% ipython --no-banner

In [1]: import numpy as np

In [2]: np.set_printoptions(suppress=True, linewidth=200)

In [3]: rd = lambda a: np.round(a, 4) + 0

In [4]: F = np.load("case7.npy")

In [5]: print(F)
[[0. 5. 0. 0. 0. 0. 0. 0.]
 [5. 1. 5. 0. 0. 0. 0. 0.]
 [0. 5. 2. 5. 0. 0. 0. 0.]
 [0. 0. 5. 2. 5. 0. 0. 0.]
 [0. 0. 0. 5. 1. 5. 0. 0.]
 [0. 0. 0. 0. 5. 2. 5. 0.]
 [0. 0. 0. 0. 0. 5. 1. 5.]
 [0. 0. 0. 0. 0. 0. 5. 1.]]

In [6]: w, vecs = np.linalg.eigvalsh(F)
---------------------------------------------------------------------------
ValueError                                Traceback (most recent call last)
Cell In[6], line 1
----> 1 w, vecs = np.linalg.eigvalsh(F)

ValueError: too many values to unpack (expected 2)

In [7]: w, vecs = np.linalg.eigh(F)

In [8]: print(rd(vecs.T @ F @ vecs))
[[-7.9114  0.      0.      0.      0.      0.      0.      0.    ]
 [ 0.     -6.461   0.      0.      0.      0.      0.      0.    ]
 [ 0.      0.     -3.9931  0.      0.      0.      0.      0.    ]
 [ 0.      0.      0.     -0.5223  0.      0.      0.      0.    ]
 [ 0.      0.      0.      0.      2.9425  0.      0.      0.    ]
 [ 0.      0.      0.      0.      0.      6.0061  0.      0.    ]
 [ 0.      0.      0.      0.      0.      0.      8.9869  0.    ]
 [ 0.      0.      0.      0.      0.      0.      0.     10.9523]]

In [9]: print(rd(w.sum()), np.trace(F))
10.0 10.0

In [10]: print(np.unique(w.round(6) + 0, return_counts=True)[1])
[1 1 1 1 1 1 1 1]

In [11]: print(np.abs(vecs[:, -1]).round(6).argmax())
3

In [12]: print(rd(np.linalg.eigvalsh(F + 5 * np.eye(8))))
[-2.9114 -1.461   1.0069  4.4777  7.9425 11.0061 13.9869 15.9523]

In [13]: print((w > 1e-8).sum(), (w < -1e-8).sum())
4 4

In [14]: print(rd(np.abs(vecs[:, -1])))
[0.13   0.2848 0.4369 0.4975 0.4537 0.4057 0.2726 0.137 ]

In [15]: def softmax(z):
    ...:     e = np.exp(z - z.max(axis=-1, keepdims=True))
    ...:     return e / e.sum(axis=-1, keepdims=True)
    ...: 

In [16]: print(rd(softmax(F).sum(axis=1)))
[1. 1. 1. 1. 1. 1. 1. 1.]

In [17]: print(rd(softmax(F[2])))
[0.0032 0.48   0.0239 0.48   0.0032 0.0032 0.0032 0.0032]

In [18]: print(rd(softmax(10 * F[2])))
[0.  0.5 0.  0.5 0.  0.  0.  0. ]

In [19]: scores = F @ F.T / np.sqrt(8)

In [20]: print(rd(softmax(scores + np.triu(np.full(scores.shape, -np.inf), 1))))
[[1.     0.     0.     0.     0.     0.     0.     0.    ]
 [0.     1.     0.     0.     0.     0.     0.     0.    ]
 [0.     0.     1.     0.     0.     0.     0.     0.    ]
 [0.     0.     0.     1.     0.     0.     0.     0.    ]
 [0.     0.     0.0001 0.     0.9999 0.     0.     0.    ]
 [0.     0.     0.     0.     0.     1.     0.     0.    ]
 [0.     0.     0.     0.     0.0001 0.     0.9999 0.    ]
 [0.0001 0.0001 0.0001 0.0001 0.0001 0.4116 0.002  0.5861]]

In [21]: print(rd(softmax(scores)[2] @ F))
[0.     4.9998 1.9999 4.9998 0.0001 0.0002 0.     0.    ]

In [22]: m1 = np.load("out9.npy")

In [23]: print(m1)
[[1 9 3 7 5 5 6 7]
 [4 0 6 5 8 6 5 0]
 [7 8 6 2 9 3 4 1]
 [0 0 0 9 1 9 3 9]
 [0 4 1 6 7 3 6 9]
 [8 0 3 7 3 9 7 2]
 [8 2 6 3 7 1 5 6]
 [9 7 7 3 6 6 5 0]]

In [24]: out = np.array([[2, 2, 0],
    ...:     [0, 0, 1],
    ...:     [1, 0, 1],
    ...:     [1, 1, 0],
    ...:     [2, 2, 1],
    ...:     [0, 0, 2],
    ...:     [2, 1, 2],
    ...:     [1, 1, 1]])

In [25]: print(np.einsum("ij->j", m1))
[37 30 32 42 46 42 41 34]

In [26]: print(out.T @ m1.T)
[[41 45 49 26 42 48 55 50]
 [32 34 39 23 35 38 44 38]
 [46 36 38 34 39 40 33 42]]

In [27]: print(np.vstack([m1, out.T]).shape)
(11, 8)

In [28]: print(np.linalg.matrix_rank(np.vstack([m1, out.T])))
8

In [29]: print(m1 @ out)
[[41 32 46]
 [45 34 36]
 [49 39 38]
 [26 23 34]
 [42 35 39]
 [48 38 40]
 [55 44 33]
 [50 38 42]]

In [30]: f, g = m1[4], m1[3]

In [31]: print(f @ f)
228

In [32]: print(f @ g)
187

In [33]: pr = (f @ g) / (f @ f) * f

In [34]: print(rd(np.linalg.norm(f + g) ** 2 + np.linalg.norm(f - g) ** 2))
962.0

In [35]: print(rd(g - pr))
[ 0.     -3.2807 -0.8202  4.0789 -4.7412  6.5395 -1.9211  1.6184]

In [36]: print(rd(pr))
[0.     3.2807 0.8202 4.9211 5.7412 2.4605 4.9211 7.3816]

In [37]: print(np.abs(m1).max())
9

In [38]: m1[8]
---------------------------------------------------------------------------
IndexError                                Traceback (most recent call last)
Cell In[38], line 1
----> 1 m1[8]

IndexError: index 8 is out of bounds for axis 0 with size 8

In [39]: np.linalg.rank(m1)
---------------------------------------------------------------------------
AttributeError                            Traceback (most recent call last)
Cell In[39], line 1
----> 1 np.linalg.rank(m1)

AttributeError: module 'numpy.linalg' has no attribute 'rank'

In [40]: print(m1 - m1[0])
[[ 0  0  0  0  0  0  0  0]
 [ 3 -9  3 -2  3  1 -1 -7]
 [ 6 -1  3 -5  4 -2 -2 -6]
 [-1 -9 -3  2 -4  4 -3  2]
 [-1 -5 -2 -1  2 -2  0  2]
 [ 7 -9  0  0 -2  4  1 -5]
 [ 7 -7  3 -4  2 -4 -1 -1]
 [ 8 -2  4 -4  1  1 -1 -7]]

In [41]: m1[:, 8]
---------------------------------------------------------------------------
IndexError                                Traceback (most recent call last)
Cell In[41], line 1
----> 1 m1[:, 8]

IndexError: index 8 is out of bounds for axis 1 with size 8

In [42]: assert m1 == m1.T
---------------------------------------------------------------------------
ValueError                                Traceback (most recent call last)
Cell In[42], line 1
----> 1 assert m1 == m1.T

ValueError: The truth value of an array with more than one element is ambiguous. Use a.any() or a.all()

In [43]: print(np.linalg.matrix_power(m1, 2))
[[209 114 180 225 245 239 214 164]
 [134 126 104 190 188 166 178 193]
 [146 162 154 209 261 183 212 184]
 [177  73 109 186 118 222 156 126]
 [176 111 145 184 201 189 180 160]
 [175 136 128 233 183 221 207 209]
 [160 200 154 187 236 168 195 184]
 [174 171 165 232 262 212 229 193]]

In [44]: print(np.trace(m1))
37

In [45]: print(m1 @ m1)
[[209 114 180 225 245 239 214 164]
 [134 126 104 190 188 166 178 193]
 [146 162 154 209 261 183 212 184]
 [177  73 109 186 118 222 156 126]
 [176 111 145 184 201 189 180 160]
 [175 136 128 233 183 221 207 209]
 [160 200 154 187 236 168 195 184]
 [174 171 165 232 262 212 229 193]]

In [46]: m1.inv()
---------------------------------------------------------------------------
AttributeError                            Traceback (most recent call last)
Cell In[46], line 1
----> 1 m1.inv()

AttributeError: 'numpy.ndarray' object has no attribute 'inv'

In [47]: print(np.allclose(m1 @ m1.T, m1.T @ m1))
False

In [48]: feats = np.load("run11.npy")

In [49]: print(feats)
[[ 0  1  2  0  0  0  0]
 [-2  0  0  0  0  0  0]
 [ 0 -1  0  0  0  0  0]
 [-1  2  0  0  0  0  1]
 [ 0  1  0  2  0 -2  0]
 [ 0 -2  0  0 -2  0  0]
 [ 0  0  0  0  0  0  0]
 [ 0  0  0  0  2  0  0]]

In [50]: print(rd(np.linalg.norm(feats, axis=1)))
[2.2361 2.     1.     2.4495 3.     2.8284 0.     2.    ]

In [51]: print(rd(np.linalg.norm(feats, "nuc")))
13.5598

In [52]: print(rd(np.linalg.norm(feats, 1)), rd(np.linalg.norm(feats, np.inf)))
7.0 5.0

In [53]: print(rd(np.linalg.norm(feats[0], 1)), rd(np.linalg.norm(feats[0], np.inf)))
3.0 2.0

In [54]: print(feats[0] @ feats[6])
0

In [55]: print(np.linalg.norm(feats, axis=1).argmax())
4

In [56]: A = np.load("block9.npy")

In [57]: print(A)
[[17  1  2]
 [ 1  9  2]
 [ 0  1  9]]

In [58]: T = np.stack([A, -2 * A, A[::-1]])

In [59]: print(T.sum(axis=0))
[[-17   0   7]
 [  0   0   0]
 [ 17   0  -7]]

In [60]: print(np.linalg.matrix_rank(T))
[3 3 3]

In [61]: print((T @ A.T).shape)
(3, 3, 3)

In [62]: print(np.einsum("bij,cij->bc", T, T))
[[ 462 -924  124]
 [-924 1848 -248]
 [ 124 -248  462]]

In [63]: print(T.shape)
(3, 3, 3)

In [64]: rng = np.random.default_rng(959)

In [65]: z = rng.permutation(3)

In [66]: print(z)
[1 2 0]

In [67]: out = A[z][:, z]

In [68]: print(np.allclose(out, A))
False

In [69]: print(np.diag(out))
[ 9  9 17]

In [70]: print(rd(np.linalg.det(out)), rd(np.linalg.det(A[z])))
1336.0 1336.0

In [71]: print(out)
[[ 9  2  1]
 [ 1  9  0]
 [ 1  2 17]]

In [72]: out = A / np.linalg.norm(A, axis=1, keepdims=True)

In [73]: gram = out @ out.T

In [74]: print(rd(gram))
[[1.     0.1887 0.1224]
 [0.1887 1.     0.3215]
 [0.1224 0.3215 1.    ]]

In [75]: print(rd(np.degrees(np.arccos(np.clip(gram[2, 1], -1, 1)))))
71.2451

In [76]: print((np.abs(gram) > 0.9).astype(int))
[[1 0 0]
 [0 1 0]
 [0 0 1]]

In [77]: print(rd(gram[2]))
[0.1224 0.3215 1.    ]

In [78]: print(rd(np.linalg.det(gram)))
0.8609

In [79]: print(rd(np.sort(np.abs(np.linalg.eigvals(gram)))))
[0.6699 0.8963 1.4338]

In [80]: np.linalg.determinant(gram)
---------------------------------------------------------------------------
AttributeError                            Traceback (most recent call last)
Cell In[80], line 1
----> 1 np.linalg.determinant(gram)

AttributeError: module 'numpy.linalg' has no attribute 'determinant'

In [81]: print(rd(np.abs(np.linalg.eigvals(gram)).max()))
1.4338

In [82]: print(rd(np.trace(gram)))
3.0

In [83]: data = np.load("layer4.npy")

In [84]: print(data)
[[  1.7  -1.   -0.9   1.3   1.1   2.6   0.1  -0.9   0.8]
 [ -0.4   0.3   1.9   1.3   1.   -1.1   0.8   0.5  -0.5]
 [  0.5   0.3   0.6   1.3   1.4  -1.    1.9   2.1  -1.1]
 [  0.4  -0.5  -0.1  -1.    0.5  -1.2   0.7   0.8   0. ]
 [ -2.    2.2   0.4   0.7  -0.3  -0.2  -0.6   0.4   1.1]
 [  1.    0.1   1.3  -0.6  -0.6  -0.2   1.2   0.5  -0.9]
 [ -0.1  -1.1   0.7  -0.3   0.   -0.5   0.7   3.6   0.4]
 [ -0.1  -0.7  -0.8  -0.6  -0.4   0.2   0.7  -0.3  -0.4]
 [  0.5   0.3   0.2   0.1   0.2   0.   -2.1   0.2   0.2]
 [  0.9  -0.8   2.2  -1.1   0.    1.1   0.4   1.   -0.2]
 [  0.4   2.6  -2.1   0.3   0.4  -1.7   0.7   0.9  -1.9]
 [  1.6  -2.6  -1.5  -1.    1.9   1.   -0.3  -0.2   0. ]
 [  0.1  -0.3  -0.3  -0.6   1.8  -1.3  -0.1   0.3  -1.2]
 [ -0.1  -0.5   1.2  -0.8  -0.1  -1.    0.   -0.8   0.4]
 [  0.  -28.    2.    4.  -40.   -8.    0.   -2.  -18. ]
 [  1.2   0.8  -0.8   0.7   0.5   0.1  -0.3  -1.3   1.2]
 [  1.6   0.1   0.2  -1.3   0.7   2.    0.2  -1.2  -0.1]
 [  0.5   1.7  -0.8  -0.6   0.1   1.4  -0.5  -0.8   0. ]
 [  1.6  -0.8  -2.   -0.8  -0.7   0.1   0.3   1.8  -0.9]
 [ -0.3  -1.2  -0.9  -0.2   1.5  -0.6  -0.7   0.6  -0.9]
 [  0.7   0.6  -0.6   0.   -0.6   0.6  -0.2   2.3   0.7]
 [ -1.6   0.3   0.4   1.5  -0.3  -0.1  -0.8   0.4  -1.8]
 [  0.1   0.9  -0.2   0.2  -0.9  -0.1   0.6  -0.8  -0.6]
 [  1.1  -1.3   0.1  -1.5   1.1   0.3   1.5  -0.7   0.9]
 [  1.    0.7  -0.5   0.9  -0.2   1.    0.8  -2.7   1.2]]

In [85]: Xc = data - data.mean(axis=0)

In [86]: vecs = np.linalg.svd(Xc)[2][:1]

In [87]: out = Xc - Xc @ vecs.T @ vecs

In [88]: print(rd(np.cov(Xc @ vecs.T, rowvar=False)))
113.3

In [89]: print(rd(np.diag(vecs.T @ vecs)))
[0.0001 0.2787 0.0016 0.0057 0.5758 0.0232 0.     0.0015 0.1134]

In [90]: print(rd(out.std(axis=0)))
[0.8945 1.035  1.0454 0.8851 0.6871 1.0104 0.8137 1.3066 0.8027]

In [91]: print(rd((Xc @ vecs.T).std(axis=0)))
[10.4292]

In [92]: f, g = data[9], data[6]

In [93]: print(f @ f)
9.91

In [94]: pr = (f @ g) / (f @ f) * f

In [95]: print(rd((g - pr) @ f))
0.0

In [96]: out = np.array([[0, 3, 5, 1], [1, 4, 2, 5], [0, 2, 4, 0], [0, 3, 0, 4]])

In [97]: E = np.tril(out)

In [98]: print(E)
[[0 0 0 0]
 [1 4 0 0]
 [0 2 4 0]
 [0 3 0 4]]

In [99]: x0 = np.array([0, 0, 1, -1])

In [100]: print(E @ np.eye(4)[3])
[0. 0. 0. 4.]

In [101]: print(E * x0)
[[ 0  0  0  0]
 [ 0  0  0  0]
 [ 0  0  4  0]
 [ 0  0  0 -4]]

In [102]: print((E * x0).sum(axis=1))
[ 0  0  4 -4]

In [103]: print(np.einsum("ij,j->i", E, x0))
[ 0  0  4 -4]

In [104]: print((E @ x0).argmax())
2

In [105]: print(np.linalg.norm(E @ x0) <= np.linalg.norm(E, 2) * np.linalg.norm(x0) + 1e-9)
True

In [106]: out = np.array([[-1, 3, -3, -1, -3, 2, -3, 2, 2],
     ...:     [1, 2, -1, -2, 1, 0, 3, 3, 3],
     ...:     [1, 1, -2, 1, 1, -2, 1, 1, -2],
     ...:     [-2, 3, -2, 1, -2, -1, -3, 1, -2],
     ...:     [-3, 3, -1, 2, -1, -1, 1, 1, 1],
     ...:     [2, 2, 1, 3, 0, 1, 1, -1, 3],
     ...:     [2, 2, -3, 1, 0, 3, -1, 3, -1],
     ...:     [1, 1, 0, 3, 2, 1, -2, 2, -3],
     ...:     [3, 3, -2, 3, 2, -1, 2, 0, 3]])

In [107]: J = np.triu(out, 1)

In [108]: print(J)
[[ 0  3 -3 -1 -3  2 -3  2  2]
 [ 0  0 -1 -2  1  0  3  3  3]
 [ 0  0  0  1  1 -2  1  1 -2]
 [ 0  0  0  0 -2 -1 -3  1 -2]
 [ 0  0  0  0  0 -1  1  1  1]
 [ 0  0  0  0  0  0  1 -1  3]
 [ 0  0  0  0  0  0  0  3 -1]
 [ 0  0  0  0  0  0  0  0 -3]
 [ 0  0  0  0  0  0  0  0  0]]

In [109]: left, s, VT = np.linalg.svd(J)

In [110]: vecs = VT[:(s > 1e-8).sum()]

In [111]: x0 = J[0] + 5 * J[4] + rng.integers(2) * np.eye(9)[0]

In [112]: print(x0)
[ 1.  3. -3. -1. -3. -3.  2.  7.  7.]

In [113]: print(rd(np.linalg.norm(x0 - vecs.T @ vecs @ x0)))
1.0
